$ python -q
>>> import numpy as np
>>> np.set_printoptions(precision=2, suppress=True, linewidth=200)
>>> arr = np.load("x.npy")
>>> arr
array([[ 3.97,  1.98, -2.11,  7.98, -4.02],
       [-3.06, -3.82,  2.07,  0.1 , -1.07],
       [-3.94, -6.91, -0.94,  0.98, -1.95],
       [ 1.1 ,  3.1 , -0.87, -3.97,  2.99]])
>>> rng = np.random.default_rng(46611)
>>> M2 = arr + rng.integers(-2, 3, (4, 3)) @ rng.integers(-2, 3, (3, 5))
>>> M2
array([[  1.97,   4.98,  -1.11,   7.98,  -6.02],
       [ -3.06,  -1.82,   0.07,  -1.9 ,   0.93],
       [  0.06,   3.09,  -2.94,   0.98,   2.05],
       [ -0.9 ,   2.1 ,  -7.87, -11.97,   8.99]])
>>> np.abs(M2 - arr).sum(axis=1)
array([ 8.,  8., 20., 24.])
>>> np.round(np.linalg.svd(M2 - arr, compute_uv=False), 2) + 0
array([13.53, 11.27,  3.76,  0.  ])
>>> np.linalg.matrix_rank(arr, rtol=0.1)
np.int64(3)
>>> np.round(np.linalg.norm(arr, 2) / np.linalg.norm(arr), 2)
np.float64(0.71)
>>> r0 = np.array([3, -3])
>>> np.polyval(r0, arr[2])
array([-14.82, -23.73,  -5.82,  -0.06,  -8.85])
>>> np.cross(arr[2, :3], arr[1, :3])
array([-17.89,  11.03,  -6.09])
>>> np.convolve(arr[2], r0)
array([-11.82,  -8.91,  17.91,   5.76,  -8.79,   5.85])
>>> np.unravel_index(np.abs(arr).argmax(), arr.shape)
(np.int64(0), np.int64(3))
>>> np.linalg.matrix_rank(arr)
np.int64(4)
>>> np.diff(arr, axis=0)
array([[-7.03, -5.8 ,  4.18, -7.88,  2.95],
       [-0.88, -3.09, -3.01,  0.88, -0.88],
       [ 5.04, 10.01,  0.07, -4.95,  4.94]])
>>> np.abs(arr).max()
np.float64(7.98)
>>> arr.mean(axis=0)
array([-0.48, -1.41, -0.46,  1.27, -1.01])
>>> arr.sum(axis=0)
array([-1.93, -5.65, -1.85,  5.09, -4.05])
>>> np.linalg.svd(arr, compute_uv=False)
array([10.94, 10.59,  2.59,  0.08])
>>> np.count_nonzero(arr)
np.int64(20)
